$ python3 -q
>>> import numpy as np
>>> import numpy.linalg as la
>>> np.set_printoptions(suppress=True, linewidth=140)
>>> data = np.array([[2, 3, 3, -3, 1, 0],
...     [3, 2, 3, 3, -3, 1],
...     [3, 3, 2, 3, 3, -3],
...     [-3, 3, 3, 2, 3, 3],
...     [1, -3, 3, 3, 2, 3],
...     [0, 1, -3, 3, 3, 2]])
>>> w, evecs = la.eigh(data)
>>> x = np.array([-1, 0, -2, 1, -1, 5])
>>> np.abs(data).sum(axis=1).max(), round(np.abs(w).max(), 3)
(np.int64(17), np.float64(9.382))
>>> np.round(evecs * np.abs(w) @ evecs.T, 3)
array([[ 5.227,  0.604,  1.254,  0.87 , -0.561, -1.292],
       [ 0.604,  6.121,  1.348,  0.31 ,  0.967, -0.561],
       [ 1.254,  1.348,  6.656,  0.675,  0.31 ,  0.87 ],
       [ 0.87 ,  0.31 ,  0.675,  6.656,  1.348,  1.254],
       [-0.561,  0.967,  0.31 ,  1.348,  6.121,  0.604],
       [-1.292, -0.561,  0.87 ,  1.254,  0.604,  5.227]])
>>> X = np.loadtxt("run14.csv", delimiter=",")
>>> X.round(3)
array([[-3.454,  2.094, -2.947],
       [-2.887,  0.388, -4.063],
       [-3.399,  3.431, -1.293],
       [ 3.323, -1.526,  3.41 ],
       [-0.587,  3.65 ,  3.366],
       [ 1.437,  1.848,  4.418],
       [-2.798,  4.119,  0.455],
       [-3.491,  2.365, -2.688],
       [-2.178, -0.86 , -4.418],
       [ 3.493, -2.386,  2.666],
       [ 2.675,  0.032,  4.224],
       [-1.061,  3.91 ,  2.93 ],
       [ 0.864, -3.81 , -3.12 ],
       [-0.911,  3.835,  3.076],
       [ 3.495, -2.992,  1.958],
       [-0.983,  3.872,  3.007],
       [ 1.162, -3.957, -2.826]])
>>> cov = X.T @ X
>>> np.round(la.eigvalsh(cov)[::-1], 3) + 0
array([218.173, 206.827,   0.   ])
>>> round(np.trace(cov), 3), round(float((X ** 2).sum()), 3)
(np.float64(425.0), 425.0)
>>> np.round(np.diag(cov), 3)
array([106.617, 148.485, 169.898])
>>> rank = la.matrix_rank(X)
>>> rank
np.int64(2)
>>> ns = la.svd(X)[2][rank:].T
>>> np.allclose(X @ ns, 0)
True
>>> [int(la.matrix_rank(np.delete(X, i, axis=0))) for i in range(17)]
[2, 2, 2, 2, 2, 2, 2, 2, 2, 2, 2, 2, 2, 2, 2, 2, 2]
>>> ns.shape
(3, 1)
>>> W2 = X[[3, 9]].astype(float)
>>> for _ in range(3):
...     idx = la.norm(X[:, None] - W2, axis=-1).argmin(axis=1)
...     W2 = np.array([X[idx == j].mean(axis=0) for j in range(2)])
... 
>>> idx
array([0, 1, 0, 1, 0, 0, 0, 0, 1, 1, 0, 0, 1, 0, 1, 0, 1])
>>> np.abs(W2[1] - W2[0]).argmax()
np.int64(1)
>>> np.round(W2[1] - W2[0], 3)
array([ 2.296, -5.079, -2.368])
>>> np.bincount(idx)
array([10,  7])
>>> idx = X[:, 0] > np.median(X[:, 0])
>>> f = X[idx].mean(axis=0) - X[~idx].mean(axis=0)
>>> np.argsort(-np.abs(f).round(6), kind="stable")
array([0, 1, 2])
>>> ((X - X.mean(axis=0)) @ f > 0).astype(int)
array([0, 0, 0, 1, 0, 1, 0, 0, 0, 1, 1, 0, 1, 0, 1, 0, 1])
>>> idx.astype(int)
array([0, 0, 0, 1, 1, 1, 0, 0, 0, 1, 1, 0, 1, 0, 1, 0, 1])
>>> Xs = X - X.mean(axis=0)
>>> evecs = la.svd(Xs)[2][:2]
>>> A2 = Xs - Xs @ evecs.T @ evecs
>>> la.norm(A2, axis=1).round(6).argmax()
np.int64(0)
>>> np.round(A2.std(axis=0), 3) + 0
array([0., 0., 0.])
>>> np.round(np.diag(evecs.T @ evecs), 3)
array([0.493, 0.715, 0.793])
>>> mat = np.maximum(np.array([[0],
...     [2],
...     [1],
...     [2],
...     [-2],
...     [0],
...     [-2],
...     [2],
...     [2],
...     [-1],
...     [0],
...     [1],
...     [1],
...     [2],
...     [2],
...     [1],
...     [2],
...     [-2],
...     [-2]]) @ np.array([[2, 2, 0, 1, 2, -2, 2, 0]]) + np.array([3, 5, 7, 6, 9, 2, 0, 9]), 0)
>>> mat
array([[ 3,  5,  7,  6,  9,  2,  0,  9],
       [ 7,  9,  7,  8, 13,  0,  4,  9],
       [ 5,  7,  7,  7, 11,  0,  2,  9],
       [ 7,  9,  7,  8, 13,  0,  4,  9],
       [ 0,  1,  7,  4,  5,  6,  0,  9],
       [ 3,  5,  7,  6,  9,  2,  0,  9],
       [ 0,  1,  7,  4,  5,  6,  0,  9],
       [ 7,  9,  7,  8, 13,  0,  4,  9],
       [ 7,  9,  7,  8, 13,  0,  4,  9],
       [ 1,  3,  7,  5,  7,  4,  0,  9],
       [ 3,  5,  7,  6,  9,  2,  0,  9],
       [ 5,  7,  7,  7, 11,  0,  2,  9],
       [ 5,  7,  7,  7, 11,  0,  2,  9],
       [ 7,  9,  7,  8, 13,  0,  4,  9],
       [ 7,  9,  7,  8, 13,  0,  4,  9],
       [ 5,  7,  7,  7, 11,  0,  2,  9],
       [ 7,  9,  7,  8, 13,  0,  4,  9],
       [ 0,  1,  7,  4,  5,  6,  0,  9],
       [ 0,  1,  7,  4,  5,  6,  0,  9]])
>>> Uu, sv, vt = la.svd(mat)
>>> sv.round(3) + 0
array([81.047, 20.149,  4.027,  0.998,  0.401,  0.   ,  0.   ,  0.   ])
>>> np.argmax(sv[:-1] / (sv[1:] + 1e-6)) + 1
np.int64(5)
>>> A2 = Uu[:, :5] @ np.diag(sv[:5]) @ vt[:5]
>>> la.matrix_rank(mat, rtol=0.05)
np.int64(2)
>>> round(np.abs(mat - A2).max(), 3)
np.float64(0.0)
>>> round(float(la.norm(mat - A2) / la.norm(mat)), 3)
0.0
>>> m1 = np.load("test14.npy")
>>> m1
array([[-1.98, -2.  , -2.  ],
       [-1.  ,  2.02, -1.  ],
       [-2.  , -2.  , -1.98]])
>>> w, evecs = la.eig(m1)
>>> w.round(3)
array([-4.586,  0.02 ,  2.626])
>>> np.round(np.sort(la.eigvals(m1 @ m1)), 3) + 0
array([ 0.   ,  6.894, 21.027])
>>> O, r_ = la.qr(m1)
>>> round(abs(r_[0, 0]), 3), np.round(la.norm(m1[:, 0]), 3)
(np.float64(2.987), np.float64(2.987))
>>> np.round(O @ r_, 3)
array([[-1.98, -2.  , -2.  ],
       [-1.  ,  2.02, -1.  ],
       [-2.  , -2.  , -1.98]])
>>> r_.round(3) + 0
array([[ 2.987,  1.989,  2.987],
       [ 0.   , -2.85 ,  0.   ],
       [ 0.   ,  0.   ,  0.028]])
>>> O.shape, r_.shape
((3, 3), (3, 3))
>>> np.round(O.T @ O, 3) + 0
array([[1., 0., 0.],
       [0., 1., 0.],
       [0., 0., 1.]])
>>> np.trace(O @ O.T)
np.float64(3.0)
>>> O.round(3)
array([[-0.663,  0.239, -0.709],
       [-0.335, -0.942, -0.005],
       [-0.67 ,  0.234,  0.705]])
>>> np.round(la.norm(m1, 2) / la.norm(m1), 3)
np.float64(0.893)
>>> np.argsort(-la.norm(m1, axis=0).round(6), kind="stable")[:3]
array([1, 0, 2])
>>> la.matrix_rank(m1, rtol=0.1)
np.int64(2)
>>> np.round(np.abs(la.svd(m1)[2][-1]), 3) + 0
array([0.707, 0.   , 0.707])
>>> [round(float(x), 3) for x in la.svd(m1, compute_uv=False)[:3]]
[4.883, 2.466, 0.02]
>>> np.round(la.norm(m1, axis=1), 3)
array([3.453, 2.466, 3.453])
>>> np.round(m1[2] @ m1[1], 3)
np.float64(-0.06)
>>> round(la.norm(m1, "nuc"), 3)
np.float64(7.368)
>>> la.norm(m1, axis=1).argmax()
np.int64(0)
>>> np.round(la.norm(m1, 1), 3), np.round(la.norm(m1, np.inf), 3)
(np.float64(6.02), np.float64(5.98))
>>> arr = np.load("layer15.npy")
>>> arr
array([[ 1.,  2.,  4.,  9.,  5.,  1.,  0.,  3.,  5.],
       [-2.,  1.,  9.,  5.,  7.,  8.,  2.,  2.,  3.],
       [ 0.,  0., -3.,  3.,  2., -1.,  8.,  5., -4.],
       [ 0.,  0., -8.,  9., -6., -2.,  9.,  7.,  4.],
       [ 0.,  0., -1., -9., -9.,  8.,  9., -7.,  9.],
       [ 0.,  0.,  9., -2.,  0., -6.,  5., -4., -4.],
       [ 0.,  0.,  4., -8., -6., -4.,  3.,  4.,  4.],
       [ 0.,  0.,  2.,  2.,  5., -6., -9.,  3.,  8.],
       [ 0.,  0., -3.,  6., -9., -9.,  1., -2.,  5.]])
>>> f, r1 = arr[5], arr[4]
>>> f @ r1
np.float64(-2.0)
>>> pr = (f @ r1) / (f @ f) * f
>>> pr.round(3)
array([-0.   , -0.   , -0.101,  0.022, -0.   ,  0.067, -0.056,  0.045,  0.045])
>>> cov = arr.T @ arr
>>> np.trace(cov), (arr ** 2).sum()
(np.float64(2111.0), np.float64(2111.0))
>>> np.allclose(cov, cov.T)
True
>>> A2 = la.inv(arr)
>>> np.round(la.det(arr) * la.det(A2), 3)
np.float64(1.0)
>>> (np.abs(A2) > 1e-9).astype(int)
array([[1, 1, 1, 1, 1, 1, 1, 1, 1],
       [1, 1, 1, 1, 1, 1, 1, 1, 1],
       [0, 0, 1, 1, 1, 1, 1, 1, 1],
       [0, 0, 1, 1, 1, 1, 1, 1, 1],
       [0, 0, 1, 1, 1, 1, 1, 1, 1],
       [0, 0, 1, 1, 1, 1, 1, 1, 1],
       [0, 0, 1, 1, 1, 1, 1, 1, 1],
       [0, 0, 1, 1, 1, 1, 1, 1, 1],
       [0, 0, 1, 1, 1, 1, 1, 1, 1]])
>>> np.round(la.slogdet(arr)[0], 3)
np.float64(1.0)
>>> np.round(la.inv(A2), 3) + 0
array([[ 1.,  2.,  4.,  9.,  5.,  1.,  0.,  3.,  5.],
       [-2.,  1.,  9.,  5.,  7.,  8.,  2.,  2.,  3.],
       [ 0.,  0., -3.,  3.,  2., -1.,  8.,  5., -4.],
       [ 0.,  0., -8.,  9., -6., -2.,  9.,  7.,  4.],
       [ 0.,  0., -1., -9., -9.,  8.,  9., -7.,  9.],
       [ 0.,  0.,  9., -2.,  0., -6.,  5., -4., -4.],
       [ 0.,  0.,  4., -8., -6., -4.,  3.,  4.,  4.],
       [ 0.,  0.,  2.,  2.,  5., -6., -9.,  3.,  8.],
       [ 0.,  0., -3.,  6., -9., -9.,  1., -2.,  5.]])
>>> x = np.array([-1, 5, 3, -4, -3, 9, -4, -8, -8])
>>> y = arr @ x
>>> y
array([ -85.,   17.,  -76., -184.,   80.,   25.,  -50., -123., -115.])
>>> np.round(la.solve(arr.T, arr[2]), 3) + 0
array([0., 0., 1., 0., 0., 0., 0., 0., 0.])
>>> np.round(la.solve(arr, y + arr[:, 6]), 3)
array([-1.,  5.,  3., -4., -3.,  9., -3., -8., -8.])
>>> la.norm(arr, axis=1).argmax()
np.int64(4)
>>> round(float(la.norm(arr, 2)), 3)
25.175
>>> np.round(la.norm(arr, axis=1), 3)
array([12.728, 15.524, 11.314, 18.193, 20.928, 13.342, 13.153, 14.933, 15.395])
>>> np.round(la.norm(arr[2], 1), 3), round(la.norm(arr[2], np.inf), 3)
(np.float64(26.0), np.float64(8.0))
>>> rng = np.random.default_rng(17527)
>>> K = (rng.random((6, 6)) < 0.3) + np.eye(6)
>>> K /= K.sum(axis=1, keepdims=True)
>>> K.round(3)
array([[0.333, 0.333, 0.   , 0.   , 0.   , 0.333],
       [0.2  , 0.4  , 0.2  , 0.2  , 0.   , 0.   ],
       [0.   , 0.   , 0.4  , 0.2  , 0.2  , 0.2  ],
       [0.   , 0.333, 0.   , 0.333, 0.   , 0.333],
       [0.   , 0.   , 0.   , 0.   , 1.   , 0.   ],
       [0.   , 0.   , 0.333, 0.333, 0.   , 0.333]])
>>> A2 = la.invert(K)
Traceback (most recent call last):
  File "<python-input-96>", line 1, in <module>
    A2 = la.invert(K)
         ^^^^^^^^^
AttributeError: module 'numpy.linalg' has no attribute 'invert'
>>> A2 = la.inv(K)
>>> np.round(la.slogdet(K)[0], 3)
np.float64(-1.0)
>>> np.round(la.inv(A2), 3) + 0
array([[0.333, 0.333, 0.   , 0.   , 0.   , 0.333],
       [0.2  , 0.4  , 0.2  , 0.2  , 0.   , 0.   ],
       [0.   , 0.   , 0.4  , 0.2  , 0.2  , 0.2  ],
       [0.   , 0.333, 0.   , 0.333, 0.   , 0.333],
       [0.   , 0.   , 0.   , 0.   , 1.   , 0.   ],
       [0.   , 0.   , 0.333, 0.333, 0.   , 0.333]])
>>> ang = np.radians(72)
>>> r_ = np.eye(6)
>>> r_[1, 1] = r_[3, 3] = np.cos(ang)
>>> r_[1, 3], r_[3, 1] = -np.sin(ang), np.sin(ang)
>>> r_.round(3)
array([[ 1.   ,  0.   ,  0.   ,  0.   ,  0.   ,  0.   ],
       [ 0.   ,  0.309,  0.   , -0.951,  0.   ,  0.   ],
       [ 0.   ,  0.   ,  1.   ,  0.   ,  0.   ,  0.   ],
       [ 0.   ,  0.951,  0.   ,  0.309,  0.   ,  0.   ],
       [ 0.   ,  0.   ,  0.   ,  0.   ,  1.   ,  0.   ],
       [ 0.   ,  0.   ,  0.   ,  0.   ,  0.   ,  1.   ]])
>>> A2 = K @ r_.T
>>> np.allclose(K @ K.T, A2 @ A2.T)
True
>>> np.round(la.svd(K, compute_uv=False), 3), np.round(la.svd(A2, compute_uv=False), 3)
(array([1.047, 0.968, 0.572, 0.336, 0.293, 0.052]), array([1.047, 0.968, 0.572, 0.336, 0.293, 0.052]))
>>> np.round(np.abs(A2 - K).max(axis=0), 3)
array([0.   , 0.547, 0.   , 0.317, 0.   , 0.   ])
>>> np.allclose(la.norm(K, axis=1), la.norm(A2, axis=1))
True
>>> np.round(la.det(r_), 3), round(np.trace(r_), 3)
(np.float64(1.0), np.float64(4.618))
>>> Uu, sv, vt = la.svd(K, full_matrices=False)
>>> np.round(sv / sv[0], 3)
array([1.   , 0.925, 0.546, 0.321, 0.28 , 0.05 ])
>>> np.round(Uu.T @ K @ vt.T, 3) + 0
array([[1.047, 0.   , 0.   , 0.   , 0.   , 0.   ],
       [0.   , 0.968, 0.   , 0.   , 0.   , 0.   ],
       [0.   , 0.   , 0.572, 0.   , 0.   , 0.   ],
       [0.   , 0.   , 0.   , 0.336, 0.   , 0.   ],
       [0.   , 0.   , 0.   , 0.   , 0.293, 0.   ],
       [0.   , 0.   , 0.   , 0.   , 0.   , 0.052]])
>>> Uu.shape, sv.shape, vt.shape
((6, 6), (6,), (6, 6))
>>> np.round(vt @ vt.T, 3) + 0
array([[1., 0., 0., 0., 0., 0.],
       [0., 1., 0., 0., 0., 0.],
       [0., 0., 1., 0., 0., 0.],
       [0., 0., 0., 1., 0., 0.],
       [0., 0., 0., 0., 1., 0.],
       [0., 0., 0., 0., 0., 1.]])
>>> sv.round(3)
array([1.047, 0.968, 0.572, 0.336, 0.293, 0.052])
>>> np.round(Uu.T @ Uu, 3) + 0
array([[1., 0., 0., 0., 0., 0.],
       [0., 1., 0., 0., 0., 0.],
       [0., 0., 1., 0., 0., 0.],
       [0., 0., 0., 1., 0., 0.],
       [0., 0., 0., 0., 1., 0.],
       [0., 0., 0., 0., 0., 1.]])
>>> A2 = K + rng.integers(-2, 3, (6, 5)) @ rng.integers(-2, 3, (5, 6))
>>> A2.round(3)
array([[  2.333,  -0.667,  -4.   ,   2.   ,   1.   ,  -5.667],
       [  2.2  ,  -4.6  ,  -5.8  ,   8.2  ,  -2.   ,  -1.   ],
       [ -8.   ,  -2.   ,  -1.6  ,   2.2  ,  -2.8  ,   3.2  ],
       [ -3.   ,   4.333,  12.   ,  -9.667,  -1.   ,   4.333],
       [  0.   ,   1.   , -10.   ,   4.   ,   5.   ,  -2.   ],
       [ -2.   ,   7.   ,   2.333,  -7.667,   5.   ,   3.333]])
>>> np.abs(A2 - K).sum(axis=1)
array([16., 24., 20., 34., 21., 27.])
>>> np.round(A2 - K, 3)
array([[  2.,  -1.,  -4.,   2.,   1.,  -6.],
       [  2.,  -5.,  -6.,   8.,  -2.,  -1.],
       [ -8.,  -2.,  -2.,   2.,  -3.,   3.],
       [ -3.,   4.,  12., -10.,  -1.,   4.],
       [  0.,   1., -10.,   4.,   4.,  -2.],
       [ -2.,   7.,   2.,  -8.,   5.,   3.]])
